In [1]: import numpy as np

In [2]: import numpy.linalg as la

In [3]: np.set_printoptions(suppress=True, linewidth=120)

In [4]: feats = np.load("m.npy")

In [5]: feats.round(2) + 0
Out[5]: 
array([[ 0.02,  0.02,  0.01, -0.07,  0.09, -0.02, -0.01, -0.02,  0.06, -0.01],
       [ 0.02,  0.03,  0.01, -0.09,  0.12, -0.03, -0.02, -0.02,  0.08, -0.02],
       [ 0.01,  0.01,  0.  , -0.02,  0.03, -0.01,  0.  , -0.01,  0.02,  0.  ],
       [-0.07, -0.09, -0.02,  0.24, -0.33,  0.09,  0.04,  0.07, -0.22,  0.04],
       [ 0.09,  0.12,  0.03, -0.33,  0.45, -0.12, -0.06, -0.09,  0.3 , -0.06],
       [-0.02, -0.03, -0.01,  0.09, -0.12,  0.03,  0.02,  0.02, -0.08,  0.02],
       [-0.01, -0.02,  0.  ,  0.04, -0.06,  0.02,  0.01,  0.01, -0.04,  0.01],
       [-0.02, -0.02, -0.01,  0.07, -0.09,  0.02,  0.01,  0.02, -0.06,  0.01],
       [ 0.06,  0.08,  0.02, -0.22,  0.3 , -0.08, -0.04, -0.06,  0.2 , -0.04],
       [-0.01, -0.02,  0.  ,  0.04, -0.06,  0.02,  0.01,  0.01, -0.04,  0.01]])

In [6]: np.round((feats + feats.T) / 2, 2) + 0
Out[6]: 
array([[ 0.02,  0.02,  0.01, -0.07,  0.09, -0.02, -0.01, -0.02,  0.06, -0.01],
       [ 0.02,  0.03,  0.01, -0.09,  0.12, -0.03, -0.02, -0.02,  0.08, -0.02],
       [ 0.01,  0.01,  0.  , -0.02,  0.03, -0.01,  0.  , -0.01,  0.02,  0.  ],
       [-0.07, -0.09, -0.02,  0.24, -0.33,  0.09,  0.04,  0.07, -0.22,  0.04],
       [ 0.09,  0.12,  0.03, -0.33,  0.45, -0.12, -0.06, -0.09,  0.3 , -0.06],
       [-0.02, -0.03, -0.01,  0.09, -0.12,  0.03,  0.02,  0.02, -0.08,  0.02],
       [-0.01, -0.02,  0.  ,  0.04, -0.06,  0.02,  0.01,  0.01, -0.04,  0.01],
       [-0.02, -0.02, -0.01,  0.07, -0.09,  0.02,  0.01,  0.02, -0.06,  0.01],
       [ 0.06,  0.08,  0.02, -0.22,  0.3 , -0.08, -0.04, -0.06,  0.2 , -0.04],
       [-0.01, -0.02,  0.  ,  0.04, -0.06,  0.02,  0.01,  0.01, -0.04,  0.01]])

In [7]: round(np.trace(feats), 2)
Out[7]: np.float64(1.0)

In [8]: np.allclose(feats @ feats.T, feats.T @ feats)
Out[8]: True

In [9]: round(np.abs(la.eigvals(feats)).max(), 2)
Out[9]: np.float64(1.0)

In [10]: np.round(la.det(feats), 2)
Out[10]: np.float64(0.0)

In [11]: np.round(la.matrix_power(feats, 2), 2) + 0
Out[11]: 
array([[ 0.02,  0.02,  0.01, -0.07,  0.09, -0.02, -0.01, -0.02,  0.06, -0.01],
       [ 0.02,  0.03,  0.01, -0.09,  0.12, -0.03, -0.02, -0.02,  0.08, -0.02],
       [ 0.01,  0.01,  0.  , -0.02,  0.03, -0.01,  0.  , -0.01,  0.02,  0.  ],
       [-0.07, -0.09, -0.02,  0.24, -0.33,  0.09,  0.04,  0.07, -0.22,  0.04],
       [ 0.09,  0.12,  0.03, -0.33,  0.45, -0.12, -0.06, -0.09,  0.3 , -0.06],
       [-0.02, -0.03, -0.01,  0.09, -0.12,  0.03,  0.02,  0.02, -0.08,  0.02],
       [-0.01, -0.02,  0.  ,  0.04, -0.06,  0.02,  0.01,  0.01, -0.04,  0.01],
       [-0.02, -0.02, -0.01,  0.07, -0.09,  0.02,  0.01,  0.02, -0.06,  0.01],
       [ 0.06,  0.08,  0.02, -0.22,  0.3 , -0.08, -0.04, -0.06,  0.2 , -0.04],
       [-0.01, -0.02,  0.  ,  0.04, -0.06,  0.02,  0.01,  0.01, -0.04,  0.01]])
